$ python -q
>>> import numpy as np
>>> np.set_printoptions(suppress=True, linewidth=160)
>>> def rnd(a):
...     return np.round(a, 2) + 0
... 
>>> X = np.loadtxt("out6.csv", delimiter=",")
>>> X
array([[ 11.93,  11.34,  -4.6 ,   2.37,  -2.64,  21.85,   6.77,   4.83, -12.66],
       [ 14.5 ,  11.06,  -6.19,   3.51,   0.62,  21.24,   7.33,   5.5 , -13.4 ],
       [ 14.8 ,  11.67,  -4.37,   2.93,  -0.25,  20.73,   5.45,   5.56, -11.94],
       [ 12.51,  11.05,  -7.41,   4.86,  -0.18,  20.85,   4.34,   4.37, -13.78],
       [ 12.82,  29.45,   1.87,   5.61,   2.85,  -1.97, -13.38, -25.1 ,   4.22],
       [ 13.2 ,  30.05,   1.14,   5.86,   3.78,  -2.23, -15.68, -26.56,   5.13],
       [ 12.67,  29.28,   1.04,   3.21,   2.68,  -2.68, -13.63, -25.89,   4.01],
       [ 13.92,  28.99,   1.45,   3.81,   2.47,  -1.06, -14.25, -24.33,   5.2 ],
       [ 13.51,  11.02,  -7.68,   4.78,   1.05,  20.58,   5.96,   4.47, -13.24],
       [ 11.92,  29.58,   0.73,   4.65,   2.59,  -1.68, -13.28, -22.55,   3.41],
       [ 12.88,  30.2 ,   1.37,   4.26,   1.48,  -0.63, -12.43, -25.82,   4.99],
       [ 15.17,  29.61,   1.93,   2.05,   3.77,  -1.37, -13.35, -26.86,   2.31],
       [ 13.15,  29.61,   1.03,   2.62,   4.12,   0.77, -11.61, -25.76,   4.52],
       [ 13.97,  29.94,   0.8 ,   2.65,   0.43,  -1.24, -14.85, -23.05,   3.84],
       [ 12.64,  10.92,  -6.61,   2.13,   0.04,  18.95,   6.66,   2.55, -13.3 ],
       [ 13.73,  29.55,   1.68,   4.94,   4.49,  -0.47, -13.08, -24.3 ,   4.68],
       [ 14.19,  30.59,   0.83,   4.25,   0.69,   1.66, -13.04, -24.48,   3.65],
       [ 12.06,  10.39,  -5.83,   4.06,  -0.01,  21.12,   4.9 ,   4.23, -11.93]])
>>> hat = X @ np.linalg.solve(X.T @ X, X.T)
>>> rnd(hat @ X[:, 8])
array([-12.66, -13.4 , -11.94, -13.78,   4.22,   5.13,   4.01,   5.2 , -13.24,   3.41,   4.99,   2.31,   4.52,   3.84, -13.3 ,   4.68,   3.65, -11.93])
>>> np.allclose(hat @ hat, hat)
True
>>> np.argsort(-np.linalg.norm(X, axis=0).round(6), kind="stable")[:3]
array([1, 7, 0])
>>> F = np.load("w.npy")
>>> F
array([[0., 0., 0., 0., 0., 0., 1., 2., 2., 2.],
       [0., 0., 0., 0., 3., 1., 3., 1., 0., 2.],
       [0., 0., 0., 0., 1., 1., 2., 1., 0., 1.],
       [0., 0., 0., 0., 2., 1., 1., 1., 2., 3.],
       [0., 3., 1., 2., 0., 0., 0., 0., 0., 0.],
       [0., 1., 1., 1., 0., 0., 0., 0., 0., 0.],
       [1., 3., 2., 1., 0., 0., 0., 0., 0., 0.],
       [2., 1., 1., 1., 0., 0., 0., 0., 0., 0.],
       [2., 0., 0., 2., 0., 0., 0., 0., 0., 0.],
       [2., 2., 1., 3., 0., 0., 0., 0., 0., 0.]])
>>> ev, evecs = np.linalg.eigh(F)
>>> vec = np.array([0, 1, 0, 0, -3, -1, 0, -2, 1, 3])
>>> vec @ F @ vec
np.float64(-12.0)
>>> (np.sign(evecs[:, -1].round(6)) == np.sign(evecs[0, -1].round(6))).astype(int)
array([1, 1, 1, 1, 1, 1, 1, 1, 1, 1])
>>> rnd(np.linalg.eigvalsh(F[1:, 1:]))
array([-6.76, -2.37, -0.84,  0.  ,  0.  ,  0.  ,  0.84,  2.37,  6.76])
